$ ipython --no-banner

In [1]: import numpy as np

In [2]: np.set_printoptions(suppress=True, linewidth=100)

In [3]: data = np.load("out17.npy")

In [4]: data
Out[4]: 
array([[0, 0, 0, 0, 2, 0, 0],
       [0, 0, 0, 0, 0, 0, 0],
       [0, 0, 0, 0, 0, 2, 0],
       [0, 0, 0, 0, 0, 0, 0],
       [0, 0, 0, 0, 0, 0, 0],
       [3, 0, 0, 0, 0, 0, 0],
       [0, 0, 0, 0, 0, 0, 0]])

In [5]: # rank 3

In [6]: data[:, 6] @ data[:, 0]
Out[6]: np.int64(0)

In [7]: np.round(np.linalg.pinv(data), 2)
Out[7]: 
array([[0.  , 0.  , 0.  , 0.  , 0.  , 0.33, 0.  ],
       [0.  , 0.  , 0.  , 0.  , 0.  , 0.  , 0.  ],
       [0.  , 0.  , 0.  , 0.  , 0.  , 0.  , 0.  ],
       [0.  , 0.  , 0.  , 0.  , 0.  , 0.  , 0.  ],
       [0.5 , 0.  , 0.  , 0.  , 0.  , 0.  , 0.  ],
       [0.  , 0.  , 0.5 , 0.  , 0.  , 0.  , 0.  ],
       [0.  , 0.  , 0.  , 0.  , 0.  , 0.  , 0.  ]])

In [8]: np.round(np.linalg.svd(data, compute_uv=False), 2)
Out[8]: array([3., 2., 2., 0., 0., 0., 0.])

In [9]: data @ data.T
Out[9]: 
array([[4, 0, 0, 0, 0, 0, 0],
       [0, 0, 0, 0, 0, 0, 0],
       [0, 0, 4, 0, 0, 0, 0],
       [0, 0, 0, 0, 0, 0, 0],
       [0, 0, 0, 0, 0, 0, 0],
       [0, 0, 0, 0, 0, 9, 0],
       [0, 0, 0, 0, 0, 0, 0]])

In [10]: data.T @ data
Out[10]: 
array([[9, 0, 0, 0, 0, 0, 0],
       [0, 0, 0, 0, 0, 0, 0],
       [0, 0, 0, 0, 0, 0, 0],
       [0, 0, 0, 0, 0, 0, 0],
       [0, 0, 0, 0, 4, 0, 0],
       [0, 0, 0, 0, 0, 4, 0],
       [0, 0, 0, 0, 0, 0, 0]])

In [11]: blk = np.stack([data, 3 * data, data[::-1]])

In [12]: np.einsum("bij,cij->bc", blk, blk)
Out[12]: 
array([[ 17,  51,   0],
       [ 51, 153,   0],
       [  0,   0,  17]])

In [13]: (blk @ data.T).shape
Out[13]: (3, 7, 7)

In [14]: np.linalg.matrix_rank(blk)
Out[14]: array([3, 3, 3])

In [15]: np.linalg.matrix_rank(blk.reshape(3, -1))
Out[15]: np.int64(2)

In [16]: rank = np.linalg.matrix_rank(data)

In [17]: rank
Out[17]: np.int64(3)

In [18]: N = np.linalg.svd(data)[2][rank:].T

In [19]: N.shape
Out[19]: (7, 4)

In [20]: np.linalg.matrix_rank(data.T @ data), np.linalg.matrix_rank(data @ data.T)
Out[20]: (np.int64(3), np.int64(3))

In [21]: [int(np.linalg.matrix_rank(np.delete(data, i, axis=0))) for i in range(7)]
Out[21]: [2, 3, 2, 3, 3, 2, 3]

In [22]: [int(np.linalg.matrix_rank(data[:i])) for i in range(1, len(data) + 1)]
Out[22]: [1, 1, 2, 2, 2, 3, 3]

In [23]: [int(np.linalg.matrix_rank(data[:, :j + 1])) for j in range(7)]
Out[23]: [1, 1, 1, 1, 2, 3, 3]

In [24]: Uu, sig, Vt = np.linalg.svd(data)

In [25]: evecs = Vt[:(sig > 1e-8).sum()]

In [26]: rng = np.random.default_rng(30)

In [27]: x = data[2] + 2 * data[4] + rng.integers(2) * np.eye(7)[1]

In [28]: x
Out[28]: array([0., 0., 0., 0., 0., 2., 0.])

In [29]: np.allclose(evecs.T @ evecs @ x, x)
Out[29]: True

In [30]: np.diag(evecs.T @ evecs)
Out[30]: array([1., 0., 0., 0., 1., 1., 0.])

In [31]: evecs.T @ evecs
Out[31]: 
array([[1., 0., 0., 0., 0., 0., 0.],
       [0., 0., 0., 0., 0., 0., 0.],
       [0., 0., 0., 0., 0., 0., 0.],
       [0., 0., 0., 0., 0., 0., 0.],
       [0., 0., 0., 0., 1., 0., 0.],
       [0., 0., 0., 0., 0., 1., 0.],
       [0., 0., 0., 0., 0., 0., 0.]])

In [32]: W0 = np.load("data.npy")

In [33]: W0
Out[33]: 
array([[ 0,  2, -2,  0,  2,  2, -2, -2,  0,  1],
       [ 0,  0,  2,  2, -2,  0, -2,  0, -2,  2],
       [ 0,  0,  0, -2, -1, -1, -2,  2, -2, -2],
       [ 0,  0,  0,  0, -2, -2, -1,  1,  0,  2],
       [ 0,  0,  0,  0,  0,  0,  1,  2,  0,  0],
       [ 0,  0,  0,  0,  0,  0,  2, -1,  2, -1],
       [ 0,  0,  0,  0,  0,  0,  0,  2,  0, -2],
       [ 0,  0,  0,  0,  0,  0,  0,  0,  2, -2],
       [ 0,  0,  0,  0,  0,  0,  0,  0,  0, -2],
       [ 0,  0,  0,  0,  0,  0,  0,  0,  0,  0]])

In [34]: np.unique(W0.round(6), axis=0).shape
Out[34]: (10, 10)

In [35]: try:
    ...:     np.linalg.inv(W0)
    ...: except np.linalg.LinAlgError as e:
    ...:     print(repr(e))
    ...: 
LinAlgError('Singular matrix')

In [36]: np.round(np.trace(np.linalg.pinv(W0) @ W0), 2)
Out[36]: np.float64(8.0)
